$ python -q
>>> import numpy as np
>>> np.set_printoptions(precision=4, suppress=True, linewidth=200, sign=" ")
>>> feats = np.load("arr.npy")
>>> feats
array([[ 18,   0, -18,  18],
       [  8,   0,  -8,   8],
       [ 10,   0, -10,  10],
       [-18,   0,  18, -18],
       [ 10,   0, -10,  10],
       [ 16,   0, -16,  16],
       [ 16,   0, -16,  16],
       [-18,   0,  18, -18]])
>>> # rank 1
>>> M2 = np.array([[0, 0, -2], [-2, -1, 0], [-2, 0, -2], [-2, 1, 1]])
>>> np.linalg.matrix_rank(np.vstack([feats, M2.T]))
np.int64(4)
>>> np.einsum("ij->j", feats)
array([ 42,   0, -42,  42])
>>> np.einsum("ik,kj->ij", feats, M2)
array([[  0,  18,  18],
       [  0,   8,   8],
       [  0,  10,  10],
       [  0, -18, -18],
       [  0,  10,  10],
       [  0,  16,  16],
       [  0,  16,  16],
       [  0, -18, -18]])
>>> np.einsum("ik,kj->ji", feats, M2)
array([[  0,   0,   0,   0,   0,   0,   0,   0],
       [ 18,   8,  10, -18,  10,  16,  16, -18],
       [ 18,   8,  10, -18,  10,  16,  16, -18]])
>>> np.linalg.cond(feats) > 100
np.True_
>>> np.linalg.matrix_rank(feats, rtol=0.1)
np.int64(1)
>>> [round(float(x), 4) for x in np.linalg.svd(feats, compute_uv=False)[:3]]
[72.4155, 0.0, 0.0]
>>> round(np.linalg.norm(feats, 2) / np.linalg.norm(feats), 4)
np.float64(1.0)
>>> t = np.radians(90)
>>> r_ = np.eye(4)
>>> r_[0, 0] = r_[2, 2] = np.cos(t)
>>> r_[0, 2], r_[2, 0] = -np.sin(t), np.sin(t)
>>> r_.round(4) + 0
array([[ 0.,  0., -1.,  0.],
       [ 0.,  1.,  0.,  0.],
       [ 1.,  0.,  0.,  0.],
       [ 0.,  0.,  0.,  1.]])
>>> M2 = feats @ r_.T
>>> np.round(np.linalg.svd(feats, compute_uv=False), 4) + 0, np.round(np.linalg.svd(M2, compute_uv=False), 4) + 0
(array([ 72.4155,   0.    ,   0.    ,   0.    ]), array([ 72.4155,   0.    ,   0.    ,   0.    ]))
>>> np.abs(M2 - feats).max(axis=0)
array([  0.,   0.,  36.,   0.])
>>> arr = np.array([[-1, 1, 3, -3, 2, 0],
...     [1, -1, 1, 3, -3, 2],
...     [3, 1, -1, 1, 3, -3],
...     [-3, 3, 1, -1, 1, 3],
...     [2, -3, 3, 1, -1, 1],
...     [0, 2, -3, 3, 1, -1]])
>>> vec = np.array([-1, -1, 3, -3, 1, 0])
>>> target = arr @ vec
>>> target
array([ 20,  -9,  -7,   7,   6, -19])
>>> np.round(np.linalg.solve(arr.T, arr[0]), 4) + 0
array([ 1.,  0.,  0.,  0.,  0.,  0.])
>>> np.round(np.linalg.solve(arr, target), 4) + 0
array([-1., -1.,  3., -3.,  1.,  0.])
>>> np.round(np.linalg.solve(arr, -1 * target), 4) + 0
array([ 1.,  1., -3.,  3., -1.,  0.])
>>> np.round(np.linalg.solve(arr, target + arr[:, 2]), 4) + 0
array([-1., -1.,  4., -3.,  1.,  0.])
>>> arr.inv()
Traceback (most recent call last):
  File "<python-input-30>", line 1, in <module>
    arr.inv()
    ^^^^^^^
AttributeError: 'numpy.ndarray' object has no attribute 'inv'
>>> np.linalg.matrix_power(arr, 3)
array([[ -88,   53,  113, -173,   85,   33],
       [  53, -115,   40,  124, -158,   85],
       [ 113,   40, -118,   54,  124, -173],
       [-173,  124,   54, -118,   40,  113],
       [  85, -158,  124,   40, -115,   53],
       [  33,   85, -173,  113,   53,  -88]])
>>> arr @ arr
array([[ 24, -14,  -2,  14,  -1, -14],
       [-14,  25, -11,  -5,  16,  -1],
       [ -2, -11,  30, -14,  -5,  14],
       [ 14,  -5, -14,  30, -11,  -2],
       [ -1,  16,  -5, -11,  25, -14],
       [-14,  -1,  14,  -2, -14,  24]])
>>> np.linalg.determinant(arr)
Traceback (most recent call last):
  File "<python-input-33>", line 1, in <module>
    np.linalg.determinant(arr)
    ^^^^^^^^^^^^^^^^^^^^^
AttributeError: module 'numpy.linalg' has no attribute 'determinant'
>>> round(float(np.abs(np.linalg.eigvals(arr)).max()), 4)
7.5892
>>> round(float(np.linalg.det(arr)), 4)
-608.0
>>> (arr + arr.T) / 2
array([[-1.,  1.,  3., -3.,  2.,  0.],
       [ 1., -1.,  1.,  3., -3.,  2.],
       [ 3.,  1., -1.,  1.,  3., -3.],
       [-3.,  3.,  1., -1.,  1.,  3.],
       [ 2., -3.,  3.,  1., -1.,  1.],
       [ 0.,  2., -3.,  3.,  1., -1.]])
>>> K = np.load("mat.npy")
>>> K
array([[ 0.4429, -0.063 ,  0.0534,  0.1084, -0.0252,  0.1077, -0.2286,  0.0152, -0.0462,  0.3863,  0.1099],
       [-0.063 ,  0.9086, -0.0961, -0.1076, -0.0145,  0.0502,  0.0499,  0.0155, -0.1644,  0.0519,  0.1518],
       [ 0.0534, -0.0961,  0.871 , -0.1558, -0.0117,  0.0358,  0.1137,  0.0152, -0.1887, -0.027 ,  0.1584],
       [ 0.1084, -0.1076, -0.1558,  0.8083, -0.0117,  0.0332,  0.1522,  0.0166, -0.2176, -0.0634,  0.1769],
       [-0.0252, -0.0145, -0.0117, -0.0117,  0.9972,  0.0101,  0.0002,  0.0026, -0.0241,  0.0186,  0.0243],
       [ 0.1077,  0.0502,  0.0358,  0.0332,  0.0101,  0.962 ,  0.01  , -0.0092,  0.0808, -0.0784, -0.0842],
       [-0.2286,  0.0499,  0.1137,  0.1522,  0.0002,  0.01  ,  0.8381, -0.0061,  0.1242,  0.1511, -0.0801],
       [ 0.0152,  0.0155,  0.0152,  0.0166,  0.0026, -0.0092, -0.0061,  0.9973,  0.0273, -0.0119, -0.0258],
       [-0.0462, -0.1644, -0.1887, -0.2176, -0.0241,  0.0808,  0.1242,  0.0273,  0.6953,  0.0476,  0.2724],
       [ 0.3863,  0.0519, -0.027 , -0.0634,  0.0186, -0.0784,  0.1511, -0.0119,  0.0476,  0.7313, -0.0899],
       [ 0.1099,  0.1518,  0.1584,  0.1769,  0.0243, -0.0842, -0.0801, -0.0258,  0.2724, -0.0899,  0.7479]])
>>> # symmetric, so the eigenvalues are real
>>> vals, V = np.linalg.eigh(arr)
>>> np.linalg.eigvalsh(arr @ arr)
array([  0.4482,   0.7682,  10.1218,  32.6355,  56.43  ,  57.5963])
>>> (vals > 1e-8).sum(), (vals < -1e-8).sum()
(np.int64(3), np.int64(3))
>>> np.round(V.T @ arr @ V, 4) + 0
array([[-7.5892,  0.    ,  0.    ,  0.    ,  0.    ,  0.    ],
       [ 0.    , -7.512 ,  0.    ,  0.    ,  0.    ,  0.    ],
       [ 0.    ,  0.    , -0.6695,  0.    ,  0.    ,  0.    ],
       [ 0.    ,  0.    ,  0.    ,  0.8765,  0.    ,  0.    ],
       [ 0.    ,  0.    ,  0.    ,  0.    ,  3.1815,  0.    ],
       [ 0.    ,  0.    ,  0.    ,  0.    ,  0.    ,  5.7127]])
>>> K.shape
(11, 11)
>>> np.linalg.cond(K) > 100
np.True_
>>> U, sv, Vh = np.linalg.svd(K)
>>> V = Vh[:(sv > 1e-8).sum()]
>>> rng = np.random.default_rng(7459)
>>> vec = K[3] + -1 * K[5] + rng.integers(2) * np.eye(11)[1]
>>> vec
array([ 0.0007,  0.8421, -0.1916,  0.7751, -0.0219, -0.9288,  0.1423,  0.0258, -0.2984,  0.015 ,  0.2611])
>>> np.allclose(V.T @ V @ vec, vec)
False
>>> round(np.linalg.norm(vec - V.T @ V @ vec), 4)
np.float64(0.3023)
>>> np.diag(V.T @ V)
array([ 0.4429,  0.9086,  0.871 ,  0.8083,  0.9972,  0.962 ,  0.8381,  0.9973,  0.6953,  0.7313,  0.7479])
>>> np.linalg.matrix_rank(np.vstack([K, vec]))
np.int64(10)
>>> V.T @ V
array([[ 0.4429, -0.063 ,  0.0534,  0.1084, -0.0252,  0.1077, -0.2286,  0.0152, -0.0462,  0.3863,  0.1099],
       [-0.063 ,  0.9086, -0.0961, -0.1076, -0.0145,  0.0502,  0.0499,  0.0155, -0.1644,  0.0519,  0.1518],
       [ 0.0534, -0.0961,  0.871 , -0.1558, -0.0117,  0.0358,  0.1137,  0.0152, -0.1887, -0.027 ,  0.1584],
       [ 0.1084, -0.1076, -0.1558,  0.8083, -0.0117,  0.0332,  0.1522,  0.0166, -0.2176, -0.0634,  0.1769],
       [-0.0252, -0.0145, -0.0117, -0.0117,  0.9972,  0.0101,  0.0002,  0.0026, -0.0241,  0.0186,  0.0243],
       [ 0.1077,  0.0502,  0.0358,  0.0332,  0.0101,  0.962 ,  0.01  , -0.0092,  0.0808, -0.0784, -0.0842],
       [-0.2286,  0.0499,  0.1137,  0.1522,  0.0002,  0.01  ,  0.8381, -0.0061,  0.1242,  0.1511, -0.0801],
       [ 0.0152,  0.0155,  0.0152,  0.0166,  0.0026, -0.0092, -0.0061,  0.9973,  0.0273, -0.0119, -0.0258],
       [-0.0462, -0.1644, -0.1887, -0.2176, -0.0241,  0.0808,  0.1242,  0.0273,  0.6953,  0.0476,  0.2724],
       [ 0.3863,  0.0519, -0.027 , -0.0634,  0.0186, -0.0784,  0.1511, -0.0119,  0.0476,  0.7313, -0.0899],
       [ 0.1099,  0.1518,  0.1584,  0.1769,  0.0243, -0.0842, -0.0801, -0.0258,  0.2724, -0.0899,  0.7479]])
>>> vals, V = np.linalg.eigh(K)
>>> np.round(V.T @ K @ V, 4) + 0
array([[ 0.,  0.,  0.,  0.,  0.,  0.,  0.,  0.,  0.,  0.,  0.],
       [ 0.,  0.,  0.,  0.,  0.,  0.,  0.,  0.,  0.,  0.,  0.],
       [ 0.,  0.,  1.,  0.,  0.,  0.,  0.,  0.,  0.,  0.,  0.],
       [ 0.,  0.,  0.,  1.,  0.,  0.,  0.,  0.,  0.,  0.,  0.],
       [ 0.,  0.,  0.,  0.,  1.,  0.,  0.,  0.,  0.,  0.,  0.],
       [ 0.,  0.,  0.,  0.,  0.,  1.,  0.,  0.,  0.,  0.,  0.],
       [ 0.,  0.,  0.,  0.,  0.,  0.,  1.,  0.,  0.,  0.,  0.],
       [ 0.,  0.,  0.,  0.,  0.,  0.,  0.,  1.,  0.,  0.,  0.],
       [ 0.,  0.,  0.,  0.,  0.,  0.,  0.,  0.,  1.,  0.,  0.],
       [ 0.,  0.,  0.,  0.,  0.,  0.,  0.,  0.,  0.,  1.,  0.],
       [ 0.,  0.,  0.,  0.,  0.,  0.,  0.,  0.,  0.,  0.,  1.]])
>>> np.linalg.eigvalsh(K + 4 * np.eye(11))
array([ 4.,  4.,  5.,  5.,  5.,  5.,  5.,  5.,  5.,  5.,  5.])
>>> X = np.load("block6.npy")
>>> X
array([[ 0.6537, -1.0877,  0.3696, -1.355 , -0.6457],
       [-0.4358,  0.5826, -0.5833,  0.0062, -1.7693],
       [ 1.1984, -0.4258,  0.4928,  1.3371, -0.5932],
       [-0.8716, -1.5081, -0.7905,  0.5837, -0.0193],
       [-1.0895, -0.1475,  1.6296,  0.1883, -0.3168]])
>>> gram = X.T @ X
>>> np.diag(gram)
array([ 4.,  4.,  4.,  4.,  4.])
>>> np.linalg.matrix_rank(gram)
np.int64(5)
>>> np.linalg.eigvalsh(gram)[::-1]
array([ 4.,  4.,  4.,  4.,  4.])
>>> np.allclose(gram, gram.T)
True
>>> np.linalg.svd(X, compute_uv=False) ** 2
array([ 4.,  4.,  4.,  4.,  4.])
>>> (X @ X.T).shape
(5, 5)
>>> m1 = np.loadtxt("a.csv", delimiter=",")
>>> m1
array([[ 1.   ,  0.2  ,  0.04 ,  0.008],
       [ 0.2  ,  1.   ,  0.2  ,  0.04 ],
       [ 0.04 ,  0.2  ,  1.   ,  0.2  ],
       [ 0.008,  0.04 ,  0.2  ,  1.   ]])
>>> vec = np.array([-1, -2, 0, 2])
>>> h1 = np.maximum(m1 @ vec, 0)
>>> np.maximum(m1 @ vec, 0) - np.maximum(-m1 @ vec, 0)
array([-1.384, -2.12 , -0.04 ,  1.912])
>>> r = np.linalg.matrix_rank(K)
>>> r
np.int64(9)
>>> null = np.linalg.svd(K)[2][r:].T
>>> null @ null.T
array([[ 0.5571,  0.063 , -0.0534, -0.1084,  0.0252, -0.1077,  0.2286, -0.0152,  0.0462, -0.3863, -0.1099],
       [ 0.063 ,  0.0914,  0.0961,  0.1076,  0.0145, -0.0502, -0.0499, -0.0155,  0.1644, -0.0519, -0.1518],
       [-0.0534,  0.0961,  0.129 ,  0.1558,  0.0117, -0.0358, -0.1137, -0.0152,  0.1887,  0.027 , -0.1584],
       [-0.1084,  0.1076,  0.1558,  0.1917,  0.0117, -0.0332, -0.1522, -0.0166,  0.2176,  0.0634, -0.1769],
       [ 0.0252,  0.0145,  0.0117,  0.0117,  0.0028, -0.0101, -0.0002, -0.0026,  0.0241, -0.0186, -0.0243],
       [-0.1077, -0.0502, -0.0358, -0.0332, -0.0101,  0.038 , -0.01  ,  0.0092, -0.0808,  0.0784,  0.0842],
       [ 0.2286, -0.0499, -0.1137, -0.1522, -0.0002, -0.01  ,  0.1619,  0.0061, -0.1242, -0.1511,  0.0801],
       [-0.0152, -0.0155, -0.0152, -0.0166, -0.0026,  0.0092,  0.0061,  0.0027, -0.0273,  0.0119,  0.0258],
       [ 0.0462,  0.1644,  0.1887,  0.2176,  0.0241, -0.0808, -0.1242, -0.0273,  0.3047, -0.0476, -0.2724],
       [-0.3863, -0.0519,  0.027 ,  0.0634, -0.0186,  0.0784, -0.1511,  0.0119, -0.0476,  0.2687,  0.0899],
       [-0.1099, -0.1518, -0.1584, -0.1769, -0.0243,  0.0842,  0.0801,  0.0258, -0.2724,  0.0899,  0.2521]])
>>> [int(np.linalg.matrix_rank(K[:i])) for i in range(1, len(K) + 1)]
[1, 2, 3, 4, 5, 6, 7, 8, 9, 9, 9]
>>> np.linalg.matrix_rank(K.T @ K), np.linalg.matrix_rank(K @ K.T)
(np.int64(9), np.int64(9))
>>> vals, V = np.linalg.eigh(m1)
>>> np.abs(V[:, -1]).round(6).argmax()
np.int64(1)
>>> np.linalg.eigvalsh(m1 + -2 * np.eye(4))
array([-1.2906, -1.1545, -0.9174, -0.6375])
>>> V @ np.diag(vals) @ V.T
array([[ 1.   ,  0.2  ,  0.04 ,  0.008],
       [ 0.2  ,  1.   ,  0.2  ,  0.04 ],
       [ 0.04 ,  0.2  ,  1.   ,  0.2  ],
       [ 0.008,  0.04 ,  0.2  ,  1.   ]])
>>> np.linalg.eigvalsh(m1 @ m1)
array([ 0.5033,  0.7149,  1.172 ,  1.8564])
>>> np.unique(vals.round(6) + 0, return_counts=True)[1]
array([ 1,  1,  1,  1])
>>> labels = rng.permutation(4)
>>> labels
array([ 3,  0,  2,  1])
>>> M2 = m1[labels][:, labels]
>>> np.trace(M2)
np.float64(4.0)
>>> np.allclose(M2, m1)
False
>>> labels = rng.permutation(4)
>>> M2 = m1[:, labels] * rng.choice([-1, 1], 4)
>>> M2
array([[ 0.008,  0.2  ,  1.   , -0.04 ],
       [ 0.04 ,  1.   ,  0.2  , -0.2  ],
       [ 0.2  ,  0.2  ,  0.04 , -1.   ],
       [ 1.   ,  0.04 ,  0.008, -0.2  ]])
>>> U, _, Vh = np.linalg.svd(m1.T @ M2)
>>> np.round(np.linalg.lstsq(m1, M2)[0], 4) + 0
array([[ 0.,  0.,  1.,  0.],
       [ 0.,  1.,  0.,  0.],
       [ 0.,  0.,  0., -1.],
       [ 1.,  0.,  0.,  0.]])
>>> W0 = np.loadtxt("sample10.csv", delimiter=",")
>>> W0
array([[-0.509 , -0.4462,  0.3646, -0.0456, -0.1758, -0.5854],
       [-0.3213,  2.6909, -0.9682,  1.5566,  3.3612,  0.5745],
       [ 1.1891, -1.5934,  0.2897, -1.3593, -2.8174,  0.6397],
       [-0.0707, -0.3071,  0.3583, -0.1697, -0.4877, -0.0285],
       [-0.421 ,  1.1265, -0.3242,  0.7218,  1.5996, -0.0183],
       [ 0.2768, -1.3263,  0.541 , -0.8101, -1.8364, -0.104 ],
       [-0.3516,  1.1677, -0.3092,  0.7586,  1.579 ,  0.078 ],
       [-0.9985,  0.9694, -0.0799,  0.9139,  1.8965, -0.6296],
       [ 0.5222, -1.1416,  0.2002, -0.7331, -1.5793,  0.0274],
       [-0.3616,  1.7797, -0.7541,  1.1655,  2.5327,  0.1037],
       [ 1.4204, -2.5387,  0.4181, -1.9015, -3.8977,  0.4104]])
>>> r0, r1 = W0[6], W0[5]
>>> np.round(r0 @ r0, 4)
np.float64(4.6575)
>>> round(float(r0 @ r1), 4)
-5.3357
>>> p = (r0 @ r1) / (r0 @ r0) * r0
>>> p
array([ 0.4028, -1.3377,  0.3542, -0.869 , -1.8089, -0.0894])
>>> r0 = np.array([-2, -2])
>>> np.cross(W0[5, :3], W0[10, :3])
array([ 0.8189,  0.6527,  1.1812])
>>> np.correlate(W0[5], W0[10], "full")
array([ 0.1136, -1.6232,  4.8652,  0.1966,  0.1179, 12.6419,  0.3013,  2.255 ,  3.4679, -2.3444, -0.1477])
>>> vec = np.array([-2, -2, 0, -2, -2, 0])
>>> h1 = np.maximum(W0 @ vec, 0)
>>> np.maximum(W0 @ (3 * vec), 0)
array([  7.0596,   0.    ,  27.486 ,   6.2112,   0.    ,  22.176 ,   0.    ,   0.    ,  17.5908,   0.    ,  41.505 ])
>>> np.maximum(W0 @ vec, 0) - np.maximum(-W0 @ vec, 0)
array([  2.3532, -14.5748,   9.162 ,   2.0704,  -6.0538,   7.392 ,  -6.3074,  -5.5626,   5.8636, -10.2326,  13.835 ])
